$ ipython --no-banner

In [1]: import numpy as np

In [2]: import numpy.linalg as la

In [3]: np.set_printoptions(suppress=True, linewidth=120)

In [4]: def rd(a):
   ...:     return np.round(a, 1) + 0
   ...: 

In [5]: W0 = np.array([[1, 0, 0, 3, 2, 2, 0, 1, 0, 0, 1, 2],
   ...:     [0, 0, 3, 0, 3, 1, 0, 3, 1, 0, 3, 2],
   ...:     [0, 0, 2, 1, 2, 1, 2, 1, 2, 3, 0, 3],
   ...:     [0, 2, 3, 1, 3, 3, 1, 1, 2, 1, 1, 3],
   ...:     [2, 0, 0, 0, 0, 1, 1, 1, 2, 1, 0, 1],
   ...:     [0, 1, 3, 2, 3, 3, 0, 2, 0, 1, 2, 0]])

In [6]: W0[-1] = W0[0] + 5 * W0[1]

In [7]: W0
Out[7]: 
array([[ 1,  0,  0,  3,  2,  2,  0,  1,  0,  0,  1,  2],
       [ 0,  0,  3,  0,  3,  1,  0,  3,  1,  0,  3,  2],
       [ 0,  0,  2,  1,  2,  1,  2,  1,  2,  3,  0,  3],
       [ 0,  2,  3,  1,  3,  3,  1,  1,  2,  1,  1,  3],
       [ 2,  0,  0,  0,  0,  1,  1,  1,  2,  1,  0,  1],
       [ 1,  0, 15,  3, 17,  7,  0, 16,  5,  0, 16, 12]])

In [8]: rd(la.norm(W0, 2) / la.norm(W0))
Out[8]: np.float64(1.0)

In [9]: la.cond(W0) > 100
Out[9]: np.True_

In [10]: la.matrix_rank(W0, rtol=0.1)
Out[10]: np.int64(2)

In [11]: Y = W0 / la.norm(W0, axis=1)
ValueError: operands could not be broadcast together with shapes (6,12) (6,) 


In [12]: Y = W0 / la.norm(W0, axis=1, keepdims=True)

In [13]: C2 = Y @ Y.T

In [14]: rd(C2)
Out[14]: 
array([[1. , 0.6, 0.5, 0.7, 0.4, 0.7],
       [0.6, 1. , 0.6, 0.8, 0.3, 1. ],
       [0.5, 0.6, 1. , 0.8, 0.6, 0.6],
       [0.7, 0.8, 0.8, 1. , 0.5, 0.8],
       [0.4, 0.3, 0.6, 0.5, 1. , 0.4],
       [0.7, 1. , 0.6, 0.8, 0.4, 1. ]])

In [15]: rd(la.norm(Y, axis=1))
Out[15]: array([1., 1., 1., 1., 1., 1.])

In [16]: print((np.abs(C2) > 0.9).astype(int))
[[1 0 0 0 0 0]
 [0 1 0 0 0 1]
 [0 0 1 0 0 0]
 [0 0 0 1 0 0]
 [0 0 0 0 1 0]
 [0 1 0 0 0 1]]

In [17]: np.argwhere(np.triu(np.abs(C2) > 0.95, 1))
Out[17]: array([[1, 5]])

In [18]: r = la.matrix_rank(W0)

In [19]: r
Out[19]: np.int64(5)

In [20]: N = la.svd(W0)[2][r:].T

In [21]: rd(N @ N.T)
Out[21]: 
array([[ 0.4,  0.1,  0.3,  0. ,  0.1, -0.2,  0. , -0.2, -0.3,  0.1, -0.1,  0. ],
       [ 0.1,  0.6, -0.2,  0.1,  0. , -0.3,  0. ,  0.2, -0.1,  0.2,  0.1,  0. ],
       [ 0.3, -0.2,  0.6,  0.2, -0.2,  0. ,  0. , -0.1, -0.1, -0.1, -0.1, -0.1],
       [ 0. ,  0.1,  0.2,  0.4, -0.2, -0.2,  0. ,  0.1,  0.2,  0. ,  0. , -0.2],
       [ 0.1,  0. , -0.2, -0.2,  0.7, -0.1,  0. , -0.1,  0.1,  0. , -0.2, -0.2],
       [-0.2, -0.3,  0. , -0.2, -0.1,  0.5,  0. ,  0.1, -0.1,  0.1,  0. , -0.1],
       [ 0. ,  0. ,  0. ,  0. ,  0. ,  0. ,  0.8,  0. , -0.2, -0.3,  0.1, -0.1],
       [-0.2,  0.2, -0.1,  0.1, -0.1,  0.1,  0. ,  0.6, -0.1,  0. , -0.3, -0.1],
       [-0.3, -0.1, -0.1,  0.2,  0.1, -0.1, -0.2, -0.1,  0.6, -0.2,  0. , -0.1],
       [ 0.1,  0.2, -0.1,  0. ,  0. ,  0.1, -0.3,  0. , -0.2,  0.5,  0.2, -0.2],
       [-0.1,  0.1, -0.1,  0. , -0.2,  0. ,  0.1, -0.3,  0. ,  0.2,  0.6,  0. ],
       [ 0. ,  0. , -0.1, -0.2, -0.2, -0.1, -0.1, -0.1, -0.1, -0.2,  0. ,  0.7]])

In [22]: [int(la.matrix_rank(W0[:, :j + 1])) for j in range(12)]
Out[22]: [1, 2, 3, 4, 5, 5, 5, 5, 5, 5, 5, 5]

In [23]: N.shape
Out[23]: (12, 7)

In [24]: [int(la.matrix_rank(np.delete(W0, i, axis=0))) for i in range(6)]
Out[24]: [5, 5, 4, 4, 4, 5]
